In [1]: import numpy as np

In [2]: from numpy import linalg as LA

In [3]: np.set_printoptions(suppress=True, linewidth=100)

In [4]: rnd = lambda a: np.round(a, 2) + 0

In [5]: M = np.loadtxt("out13.csv", delimiter=",")

In [6]: M
Out[6]: 
array([[0., 0., 1.],
       [0., 1., 0.],
       [3., 0., 0.]])

In [7]: out = LA.inv(M)

In [8]: rnd(LA.inv(out))
Out[8]: 
array([[0., 0., 1.],
       [0., 1., 0.],
       [3., 0., 0.]])

In [9]: print(M @ out)
[[1. 0. 0.]
 [0. 1. 0.]
 [0. 0. 1.]]

In [10]: O, Rm = LA.qr(M)

In [11]: Rm
Out[11]: 
array([[-3.,  0.,  0.],
       [ 0.,  1.,  0.],
       [ 0.,  0., -1.]])

In [12]: print(np.trace(O @ O.T))
3.0

In [13]: print(O @ Rm)
[[0. 0. 1.]
 [0. 1. 0.]
 [3. 0. 0.]]

In [14]: abs(Rm[0, 0]), rnd(LA.norm(M[:, 0]))
Out[14]: (np.float64(3.0), np.float64(3.0))

In [15]: O
Out[15]: 
array([[ 0.,  0., -1.],
       [-0.,  1.,  0.],
       [-1., -0.,  0.]])

In [16]: O.T @ O
Out[16]: 
array([[1., 0., 0.],
       [0., 1., 0.],
       [0., 0., 1.]])

In [17]: vec = np.array([1, 1, 2])

In [18]: rnd(np.sort(np.abs(np.degrees(np.angle(LA.eigvals(O))))))
Out[18]: array([  0.,   0., 180.])

In [19]: rnd(np.abs(LA.eigvals(O)))
Out[19]: array([1., 1., 1.])

In [20]: O.T @ (O @ vec)
Out[20]: array([1., 1., 2.])

In [21]: vals, V = LA.eig(M)

In [22]: rnd(vals)
Out[22]: array([ 1.73, -1.73,  1.  ])

In [23]: rnd(np.prod(vals))
Out[23]: np.float64(-3.0)

In [24]: rnd(np.sort(LA.eigvals(M.T)))
Out[24]: array([-1.73,  1.  ,  1.73])

In [25]: rnd(np.sort(LA.eigvals(LA.inv(M))))
Out[25]: array([-0.58,  0.58,  1.  ])

In [26]: rnd(M @ V[:, 0] - vals[0] * V[:, 0])
Out[26]: array([0., 0., 0.])

In [27]: rnd(np.poly(M))
Out[27]: array([ 1., -1., -3.,  3.])

In [28]: rnd(LA.det(M.T))
Out[28]: np.float64(-3.0)

In [29]: rnd(LA.det(2 * M)), rnd(LA.det(M))
Out[29]: (np.float64(-24.0), np.float64(-3.0))

In [30]: rnd(LA.det(M[::-1]))
Out[30]: np.float64(3.0)
